>>> import numpy as np
>>> np.set_printoptions(precision=3, suppress=True, linewidth=140, legacy="1.25")
>>> data = np.load("x.npy")
>>> print(data)
[[-4  4  4]
 [ 1 -1 -2]
 [ 2 -2 -5]]
>>> P = np.triu(np.array([[-2, 2, 2], [-2, -2, -1], [0, 1, -2]]), 1) + np.eye(3)
>>> out = P @ data @ np.linalg.inv(P)
>>> print(np.linalg.matrix_rank(out))
2
>>> print(np.trace(out), np.trace(data))
-10.0 -10
>>> print(out)
[[  2.  -6. -20.]
 [ -1.   3.   8.]
 [  2.  -6. -15.]]
>>> print(P @ data - data @ P)
[[ 6.  2. -2.]
 [-2.  0.  2.]
 [ 0. -4. -6.]]
>>> out = np.array([[-1, -3, -3], [1, -3, 0], [0, -3, -2]])
>>> print(np.einsum("ij->j", data))
[-1  1 -3]
>>> print(np.einsum("ik,kj->ji", data, out))
[[  8  -2  -4]
 [-12   6  15]
 [  4   1   4]]
>>> print(out.T @ data.T)
[[  8  -2  -4]
 [-12   6  15]
 [  4   1   4]]
>>> print(np.vstack([data, out.T]).shape)
(6, 3)
>>> X = np.array([[-2, 1, 4],
...     [0, 0, 0],
...     [3, 4, -3],
...     [0, 0, 0],
...     [0, 0, 0],
...     [0, -4, 8],
...     [0, 0, 0],
...     [3, 0, 5],
...     [0, 0, 0],
...     [2, -5, 4],
...     [-2, 1, 4],
...     [0, 0, 0],
...     [3, 4, -3],
...     [5, -1, 1],
...     [0, 0, 0],
...     [-2, 1, 4],
...     [0, 0, 0]])
>>> out = np.c_[X[:, :1] @ np.array([[1]]), np.array([-5, 3, -4, -5, -2, 5, -3, 5, -2, -5, -5, -4, 4, 0, -1, 0, 4])]
>>> print(out)
[[-2 -5]
 [ 0  3]
 [ 3 -4]
 [ 0 -5]
 [ 0 -2]
 [ 0  5]
 [ 0 -3]
 [ 3  5]
 [ 0 -2]
 [ 2 -5]
 [-2 -5]
 [ 0 -4]
 [ 3  4]
 [ 5  0]
 [ 0 -1]
 [-2  0]
 [ 0  4]]
>>> print(np.round(np.linalg.lstsq(X, out[:, 0])[0], 3) + 0)
[1. 0. 0.]
>>> print(np.round(np.linalg.norm(out - X @ np.linalg.lstsq(X, out)[0], axis=0), 3) + 0)
[ 0.    15.202]
>>> print(np.linalg.matrix_rank(out))
2
>>> D = np.linalg.norm(X[:, None] - X[None], axis=-1)
>>> print(np.linalg.matrix_rank(D ** 2))
5
>>> print(D.mean(axis=1).argmax())
5
>>> print(D.shape)
(17, 17)
>>> A = np.load("out7.npy")
>>> print(A)
[[ 0.027  0.081 -0.027  0.135  0.027]
 [ 0.081  0.243 -0.081  0.405  0.081]
 [-0.027 -0.081  0.027 -0.135 -0.027]
 [ 0.135  0.405 -0.135  0.676  0.135]
 [ 0.027  0.081 -0.027  0.135  0.027]]
>>> Xs = X - X.mean(axis=0)
>>> evecs = np.linalg.svd(Xs)[2][:1]
>>> out = Xs - Xs @ evecs.T @ evecs
>>> print(np.diag(evecs.T @ evecs))
[0.04  0.264 0.696]
>>> print((Xs @ evecs.T).std(axis=0))
[3.305]
>>> print(np.cov(Xs @ evecs.T, rowvar=False))
11.608817548025819
>>> print(out.std(axis=0))
[1.794 1.282 0.72 ]
>>> print(np.linalg.norm(out, axis=1).round(6).argmax())
13
>>> P = X @ np.linalg.solve(X.T @ X, X.T)
>>> print(np.round(P @ X[:, 1], 3) + 0)
[ 1.  0.  4.  0.  0. -4.  0.  0.  0. -5.  1.  0.  4. -1.  0.  1.  0.]
>>> print(np.trace(P))
3.0
>>> print(np.diag(P))
[0.25  0.    0.333 0.    0.    0.396 0.    0.396 0.    0.396 0.25  0.    0.333 0.396 0.    0.25  0.   ]
>>> J = np.load("sample5.npy")
>>> print(J)
[[-0.414  0.235  0.38 ]
 [ 0.993 -0.915 -0.989]
 [ 0.11  -0.06  -0.1  ]
 [ 0.217 -0.119 -0.197]
 [-0.414  0.235  0.38 ]
 [-0.929  0.716  0.905]
 [-0.11   0.06   0.1  ]
 [-0.929  0.716  0.905]
 [ 0.999 -0.97  -0.998]
 [ 0.578 -0.345 -0.537]
 [-0.217  0.119  0.197]
 [-0.11   0.06   0.1  ]
 [-0.647  0.397  0.604]
 [ 0.501 -0.291 -0.462]
 [-0.217  0.119  0.197]
 [-0.647  0.397  0.604]
 [ 0.837 -0.578 -0.8  ]
 [ 0.501 -0.291 -0.462]
 [-0.706  0.446  0.664]
 [ 0.987 -0.881 -0.98 ]
 [-0.11   0.06   0.1  ]
 [ 0.99  -0.894 -0.984]
 [-0.963  0.793  0.947]
 [ 0.217 -0.119 -0.197]
 [ 0.837 -0.578 -0.8  ]
 [-0.501  0.291  0.462]]
>>> # rows 0 and 4 are equal
>>> vec = np.array([2, -4, 2])
>>> target = J @ vec
>>> print(np.round(np.linalg.pinv(J) @ J, 3) + 0)
[[1. 0. 0.]
 [0. 1. 0.]
 [0. 0. 1.]]
>>> rng = np.random.default_rng(762)
>>> target = target + 0.1 * rng.normal(size=26)
>>> print(target)
[-1.093  3.631  0.061  0.395 -1.061 -2.881 -0.089 -3.108  3.811  1.405 -0.497 -0.286 -1.67   1.345 -0.72  -1.503  2.331  1.351 -1.864
  3.363 -0.156  3.661 -3.057  0.572  2.412 -1.342]
>>> c, *_ = np.linalg.lstsq(J, target)
>>> print(round(np.linalg.norm(target - J @ c), 3))
0.555
>>> print(c)
[ 2.559 -3.854  2.478]
